$ ipython --no-banner

In [1]: import numpy as np

In [2]: np.set_printoptions(precision=2, suppress=True, linewidth=200, sign=" ")

In [3]: M = np.array([[3, 5, -3, 1], [-2, -5, 1, -1], [-1, 5, 0, 1], [-3, 15, 1, 3]])

In [4]: out = np.array([[0, 2], [1, 2]])

In [5]: cent = np.kron(out, M)

In [6]: cent.shape
Out[6]: (8, 8)

In [7]: cent
Out[7]: 
array([[  0,   0,   0,   0,   6,  10,  -6,   2],
       [  0,   0,   0,   0,  -4, -10,   2,  -2],
       [  0,   0,   0,   0,  -2,  10,   0,   2],
       [  0,   0,   0,   0,  -6,  30,   2,   6],
       [  3,   5,  -3,   1,   6,  10,  -6,   2],
       [ -2,  -5,   1,  -1,  -4, -10,   2,  -2],
       [ -1,   5,   0,   1,  -2,  10,   0,   2],
       [ -3,  15,   1,   3,  -6,  30,   2,   6]])

In [8]: data = np.loadtxt("m.csv", delimiter=",")

In [9]: data
Out[9]: 
array([[ 0.81,  0.59,  0.  ,  0.  ],
       [-0.59,  0.81,  0.  ,  0.  ],
       [ 0.  ,  0.  ,  1.  ,  0.  ],
       [ 0.  ,  0.  ,  0.  ,  1.  ]])

In [10]: print(np.kron(np.eye(2, dtype=int), data))
[[ 0.81  0.59  0.    0.    0.    0.    0.    0.  ]
 [-0.59  0.81  0.    0.   -0.    0.    0.    0.  ]
 [ 0.    0.    1.    0.    0.    0.    0.    0.  ]
 [ 0.    0.    0.    1.    0.    0.    0.    0.  ]
 [ 0.    0.    0.    0.    0.81  0.59  0.    0.  ]
 [-0.    0.    0.    0.   -0.59  0.81  0.    0.  ]
 [ 0.    0.    0.    0.    0.    0.    1.    0.  ]
 [ 0.    0.    0.    0.    0.    0.    0.    1.  ]]

In [11]: round(np.linalg.det(2 * data), 2), np.round(np.linalg.det(data), 2)
Out[11]: (np.float64(16.0), np.float64(1.0))

In [12]: round(float(np.einsum("ij,ji->", data, data)), 2)
Out[12]: 2.62

In [13]: print(round(float(np.einsum("ii->", data)), 2))
3.62

In [14]: np.round(np.linalg.eigvals(data).sum().real, 2)
Out[14]: np.float64(3.62)

In [15]: round(float(np.linalg.det(data.T)), 2)
Out[15]: 1.0

In [16]: rng = np.random.default_rng(693004)

In [17]: labels = rng.permutation(4)

In [18]: out = data[:, labels] * rng.choice([-1, 1], 4)

In [19]: out
Out[19]: 
array([[ 0.81,  0.  ,  0.59, -0.  ],
       [-0.59,  0.  ,  0.81, -0.  ],
       [ 0.  ,  1.  ,  0.  , -0.  ],
       [ 0.  ,  0.  ,  0.  , -1.  ]])

In [20]: left, _, Vt = np.linalg.svd(data.T @ out)

In [21]: np.round(left @ Vt, 2) + 0
Out[21]: 
array([[ 1.,  0.,  0.,  0.],
       [ 0.,  0.,  1.,  0.],
       [ 0.,  1.,  0.,  0.],
       [ 0.,  0.,  0., -1.]])

In [22]: labels
Out[22]: array([ 0,  2,  1,  3])

In [23]: print(np.round(np.linalg.lstsq(data, out)[0], 2) + 0)
[[ 1.  0.  0.  0.]
 [ 0.  0.  1.  0.]
 [ 0.  1.  0.  0.]
 [ 0.  0.  0. -1.]]

In [24]: left, sig = np.linalg.svd(data)
---------------------------------------------------------------------------
ValueError                                Traceback (most recent call last)
Cell In[24], line 1
----> 1 left, sig = np.linalg.svd(data)

ValueError: too many values to unpack (expected 2)

In [25]: left, sig, Vt = np.linalg.svd(data, full_matrices=False)

In [26]: sig / sig[0]
Out[26]: array([ 1.,  1.,  1.,  1.])

In [27]: np.round(left.T @ left, 2) + 0
Out[27]: 
array([[ 1.,  0.,  0.,  0.],
       [ 0.,  1.,  0.,  0.],
       [ 0.,  0.,  1.,  0.],
       [ 0.,  0.,  0.,  1.]])

In [28]: print(np.round(left.T @ data @ Vt.T, 2) + 0)
[[ 1.  0.  0.  0.]
 [ 0.  1.  0.  0.]
 [ 0.  0.  1.  0.]
 [ 0.  0.  0.  1.]]

In [29]: print(left.shape, sig.shape, Vt.shape)
(4, 4) (4,) (4, 4)

In [30]: Vt @ Vt.T
Out[30]: 
array([[ 1.,  0.,  0.,  0.],
       [ 0.,  1.,  0.,  0.],
       [ 0.,  0.,  1.,  0.],
       [ 0.,  0.,  0.,  1.]])

In [31]: np.cumsum(sig ** 2) / np.sum(sig ** 2)
Out[31]: array([ 0.25,  0.5 ,  0.75,  1.  ])

In [32]: np.linalg.pinv(data)
Out[32]: 
array([[ 0.81, -0.59,  0.  ,  0.  ],
       [ 0.59,  0.81,  0.  ,  0.  ],
       [ 0.  ,  0.  ,  1.  ,  0.  ],
       [ 0.  ,  0.  ,  0.  ,  1.  ]])

In [33]: np.round(data @ data.T, 2) + 0
Out[33]: 
array([[ 1.,  0.,  0.,  0.],
       [ 0.,  1.,  0.,  0.],
       [ 0.,  0.,  1.,  0.],
       [ 0.,  0.,  0.,  1.]])

In [34]: print(data[:, 2] @ data[:, 1])
0.0
